>>> import numpy as np
>>> from numpy import linalg as LA
>>> np.set_printoptions(precision=1, suppress=True, linewidth=160, legacy="1.25")
>>> feats = np.load("out3.npy")
>>> feats
array([[ 2., -2., -3.,  3., -3.,  1.,  1.,  0.],
       [ 3.,  3.,  1.,  2.,  3.,  0.,  3., -2.],
       [ 0.,  0.,  2., -1., -1.,  2., -2.,  1.],
       [ 0.,  0.,  0.,  1., -1., -2., -1.,  1.],
       [ 0.,  0.,  0.,  2., -1., -1., -1.,  2.],
       [ 0.,  0., -2., -2.,  1., -1.,  0.,  2.],
       [ 0.,  0., -1., -2.,  2., -2., -2., -1.],
       [ 0.,  0., -1.,  0., -1., -1.,  2.,  0.]])
>>> [round(float(x), 1) for x in LA.svd(feats, compute_uv=False)[:3]]
[7.2, 7.0, 5.0]
>>> round(LA.norm(feats, 2) / LA.norm(feats), 1)
0.6
>>> LA.matrix_rank(feats, rtol=0.1)
7
>>> Uu, sig, Vh = LA.svd(feats)
>>> np.argmax(sig[:-1] / (sig[1:] + 1e-6)) + 1
7
>>> Y = Uu[:, :7] @ np.diag(sig[:7]) @ Vh[:7]
>>> round(np.abs(feats - Y).max(), 1)
0.0
>>> Y.round(1) + 0
array([[ 2., -2., -3.,  3., -3.,  1.,  1.,  0.],
       [ 3.,  3.,  1.,  2.,  3.,  0.,  3., -2.],
       [ 0.,  0.,  2., -1., -1.,  2., -2.,  1.],
       [ 0.,  0.,  0.,  1., -1., -2., -1.,  1.],
       [ 0.,  0.,  0.,  2., -1., -1., -1.,  2.],
       [ 0.,  0., -2., -2.,  1., -1.,  0.,  2.],
       [ 0.,  0., -1., -2.,  2., -2., -2., -1.],
       [ 0.,  0., -1.,  0., -1., -1.,  2.,  0.]])
>>> print(round(float(LA.norm(feats - Y, 2)), 1), round(sig[7], 1))
0.1 0.1
>>> LA.matrix_rank(Y)
7
>>> round(LA.norm(feats - Y) / LA.norm(feats), 1)
0.0
>>> M = np.loadtxt("run19.csv", delimiter=",")
>>> M
array([[5., 1., 0., 0., 0., 0., 0., 0., 0., 0., 0., 0., 0.],
       [0., 5., 1., 0., 0., 0., 0., 0., 0., 0., 0., 0., 0.],
       [0., 0., 5., 1., 0., 0., 0., 0., 0., 0., 0., 0., 0.],
       [0., 0., 0., 5., 1., 0., 0., 0., 0., 0., 0., 0., 0.],
       [0., 0., 0., 0., 5., 1., 0., 0., 0., 0., 0., 0., 0.],
       [0., 0., 0., 0., 0., 5., 1., 0., 0., 0., 0., 0., 0.],
       [0., 0., 0., 0., 0., 0., 5., 1., 0., 0., 0., 0., 0.],
       [0., 0., 0., 0., 0., 0., 0., 5., 1., 0., 0., 0., 0.],
       [0., 0., 0., 0., 0., 0., 0., 0., 5., 1., 0., 0., 0.],
       [0., 0., 0., 0., 0., 0., 0., 0., 0., 5., 1., 0., 0.],
       [0., 0., 0., 0., 0., 0., 0., 0., 0., 0., 5., 1., 0.],
       [0., 0., 0., 0., 0., 0., 0., 0., 0., 0., 0., 5., 1.],
       [0., 0., 0., 0., 0., 0., 0., 0., 0., 0., 0., 0., 5.]])
>>> q, evecs = LA.qr(M[:, :12])[0], LA.qr(M[:, 12:])[0]
>>> sig = LA.svd(q.T @ evecs, compute_uv=False)
>>> sig
array([0.2])
>>> np.degrees(np.arccos(sig.clip(0, 1)))
array([78.7])
>>> data = np.array([[9, -6, -9, -3, 2, 3],
...     [9, -3, 3, -3, 1, -1],
...     [6, -6, 6, -2, 2, -2],
...     [6, -4, -6, 3, -2, -3],
...     [6, -2, 2, 3, -1, 1],
...     [4, -4, 4, 2, -2, 2]])
>>> LA.norm(data, axis=0)
array([16.9, 10.8, 13.5,  6.6,  4.2,  5.3])
>>> round(float(LA.norm(data, "nuc")), 1)
51.0
>>> np.round(LA.norm(data) ** 2 / LA.norm(data, 2) ** 2, 1)
1.7
>>> LA.norm(data, axis=1).argmax()
0
>>> data[4] @ data[5]
50
